>>> import numpy as np
>>> np.set_printoptions(precision=2, suppress=True, linewidth=200)
>>> W0 = np.array([[-0.2, -0.1, 1.7, 1.0, 0.2, 0.2, 0.7, -0.1, 0.5, 0.2],
...     [-1.0, -0.5, -1.9, -0.4, -1.6, 0.5, -0.2, -0.1, 0.5, -0.9],
...     [-0.2, -0.1, 0.3, -1.4, 1.0, 0.5, 1.0, 0.4, -0.9, 2.3],
...     [0.5, -0.1, -0.8, 0.6, 1.3, -0.4, 2.0, -1.3, 1.0, -1.5]])
>>> W0[:, 1] *= 20
>>> W0
array([[ -0.2,  -2. ,   1.7,   1. ,   0.2,   0.2,   0.7,  -0.1,   0.5,   0.2],
       [ -1. , -10. ,  -1.9,  -0.4,  -1.6,   0.5,  -0.2,  -0.1,   0.5,  -0.9],
       [ -0.2,  -2. ,   0.3,  -1.4,   1. ,   0.5,   1. ,   0.4,  -0.9,   2.3],
       [  0.5,  -2. ,  -0.8,   0.6,   1.3,  -0.4,   2. ,  -1.3,   1. ,  -1.5]])
>>> vec = np.array([2, -5, 2, 6, -5, 1, 9, 5, 4, -8])
>>> h = np.maximum(W0 @ vec, 0)
>>> np.tanh(W0 @ vec)
array([ 1.,  1., -1.,  1.])
>>> K = np.load("w.npy")
>>> K
array([[-1.1 , -0.6 ,  2.2 ,  0.4 ],
       [ 0.3 ,  0.3 ,  0.3 , -1.2 ],
       [-1.5 , -0.8 ,  0.7 ,  0.1 ],
       [-0.1 , -1.3 ,  0.2 ,  0.4 ],
       [-1.36, -1.35, -2.35, -0.33],
       [-0.5 , -1.8 ,  0.7 , -0.9 ],
       [-1.  , -0.7 , -2.1 , -0.3 ],
       [-2.3 , -0.2 ,  2.1 ,  0.8 ]])
>>> ang = np.radians(122)
>>> Rm = np.eye(10)
>>> Rm[7, 7] = Rm[0, 0] = np.cos(ang)
>>> Rm[7, 0], Rm[0, 7] = -np.sin(ang), np.sin(ang)
>>> Rm
array([[-0.53,  0.  ,  0.  ,  0.  ,  0.  ,  0.  ,  0.  ,  0.85,  0.  ,  0.  ],
       [ 0.  ,  1.  ,  0.  ,  0.  ,  0.  ,  0.  ,  0.  ,  0.  ,  0.  ,  0.  ],
       [ 0.  ,  0.  ,  1.  ,  0.  ,  0.  ,  0.  ,  0.  ,  0.  ,  0.  ,  0.  ],
       [ 0.  ,  0.  ,  0.  ,  1.  ,  0.  ,  0.  ,  0.  ,  0.  ,  0.  ,  0.  ],
       [ 0.  ,  0.  ,  0.  ,  0.  ,  1.  ,  0.  ,  0.  ,  0.  ,  0.  ,  0.  ],
       [ 0.  ,  0.  ,  0.  ,  0.  ,  0.  ,  1.  ,  0.  ,  0.  ,  0.  ,  0.  ],
       [ 0.  ,  0.  ,  0.  ,  0.  ,  0.  ,  0.  ,  1.  ,  0.  ,  0.  ,  0.  ],
       [-0.85,  0.  ,  0.  ,  0.  ,  0.  ,  0.  ,  0.  , -0.53,  0.  ,  0.  ],
       [ 0.  ,  0.  ,  0.  ,  0.  ,  0.  ,  0.  ,  0.  ,  0.  ,  1.  ,  0.  ],
       [ 0.  ,  0.  ,  0.  ,  0.  ,  0.  ,  0.  ,  0.  ,  0.  ,  0.  ,  1.  ]])
>>> out = W0 @ Rm.T
>>> np.allclose(W0 @ W0.T, out @ out.T)
True
>>> np.abs(out - W0).max(axis=0)
array([1.87, 0.  , 0.  , 0.  , 0.  , 0.  , 0.  , 1.56, 0.  , 0.  ])
>>> u = np.array([2, -1, -3])
>>> np.correlate(K[6], K[1], "full")
array([ 1.2 ,  0.54,  2.01, -0.78, -0.93, -0.72, -0.09])
>>> np.polyval(u, K[6])
array([ 0.  , -1.32,  7.92, -2.52])
>>> T = np.stack([K, 4 * K, K[::-1]])
>>> np.linalg.matrix_rank(T)
array([4, 4, 4])
>>> np.linalg.matrix_rank(T.reshape(3, -1))
np.int64(2)
>>> np.einsum("bij,cij->bc", T, T)
array([[ 44.03, 176.13,  21.38],
       [176.13, 704.54,  85.51],
       [ 21.38,  85.51,  44.03]])
>>> T.shape
(3, 8, 4)
>>> X = np.tril(np.array([[1, 0, -2, -3, 0, 2, 1, 3],
...     [-1, -2, 2, 3, -1, 1, -2, 1],
...     [3, 2, 2, 3, -3, -3, 0, 0],
...     [2, -3, 1, 0, 3, 0, 3, -3],
...     [1, 2, -3, 1, 3, 0, 0, 2],
...     [3, -1, -2, -3, -1, 0, 2, -2],
...     [-3, 2, 2, 1, 0, -3, 1, 3],
...     [-2, -3, 3, 0, 3, -3, -2, -3]]), -1) + np.eye(8, dtype=int)
>>> X
array([[ 1,  0,  0,  0,  0,  0,  0,  0],
       [-1,  1,  0,  0,  0,  0,  0,  0],
       [ 3,  2,  1,  0,  0,  0,  0,  0],
       [ 2, -3,  1,  1,  0,  0,  0,  0],
       [ 1,  2, -3,  1,  1,  0,  0,  0],
       [ 3, -1, -2, -3, -1,  1,  0,  0],
       [-3,  2,  2,  1,  0, -3,  1,  0],
       [-2, -3,  3,  0,  3, -3, -2,  1]])
>>> # triangular
>>> ang = np.radians(173)
>>> Rm = np.eye(8)
>>> Rm[4, 4] = Rm[1, 1] = np.cos(ang)
>>> Rm[4, 1], Rm[1, 4] = -np.sin(ang), np.sin(ang)
>>> Rm
array([[ 1.  ,  0.  ,  0.  ,  0.  ,  0.  ,  0.  ,  0.  ,  0.  ],
       [ 0.  , -0.99,  0.  ,  0.  ,  0.12,  0.  ,  0.  ,  0.  ],
       [ 0.  ,  0.  ,  1.  ,  0.  ,  0.  ,  0.  ,  0.  ,  0.  ],
       [ 0.  ,  0.  ,  0.  ,  1.  ,  0.  ,  0.  ,  0.  ,  0.  ],
       [ 0.  , -0.12,  0.  ,  0.  , -0.99,  0.  ,  0.  ,  0.  ],
       [ 0.  ,  0.  ,  0.  ,  0.  ,  0.  ,  1.  ,  0.  ,  0.  ],
       [ 0.  ,  0.  ,  0.  ,  0.  ,  0.  ,  0.  ,  1.  ,  0.  ],
       [ 0.  ,  0.  ,  0.  ,  0.  ,  0.  ,  0.  ,  0.  ,  1.  ]])
>>> out = X @ Rm.T
>>> out
array([[ 1.  ,  0.  ,  0.  ,  0.  ,  0.  ,  0.  ,  0.  ,  0.  ],
       [-1.  , -0.99,  0.  ,  0.  , -0.12,  0.  ,  0.  ,  0.  ],
       [ 3.  , -1.99,  1.  ,  0.  , -0.24,  0.  ,  0.  ,  0.  ],
       [ 2.  ,  2.98,  1.  ,  1.  ,  0.37,  0.  ,  0.  ,  0.  ],
       [ 1.  , -1.86, -3.  ,  1.  , -1.24,  0.  ,  0.  ,  0.  ],
       [ 3.  ,  0.87, -2.  , -3.  ,  1.11,  1.  ,  0.  ,  0.  ],
       [-3.  , -1.99,  2.  ,  1.  , -0.24, -3.  ,  1.  ,  0.  ],
       [-2.  ,  3.34,  3.  ,  0.  , -2.61, -3.  , -2.  ,  1.  ]])
>>> round(float(np.linalg.det(Rm)), 2), round(float(np.trace(Rm)), 2)
(1.0, 4.01)
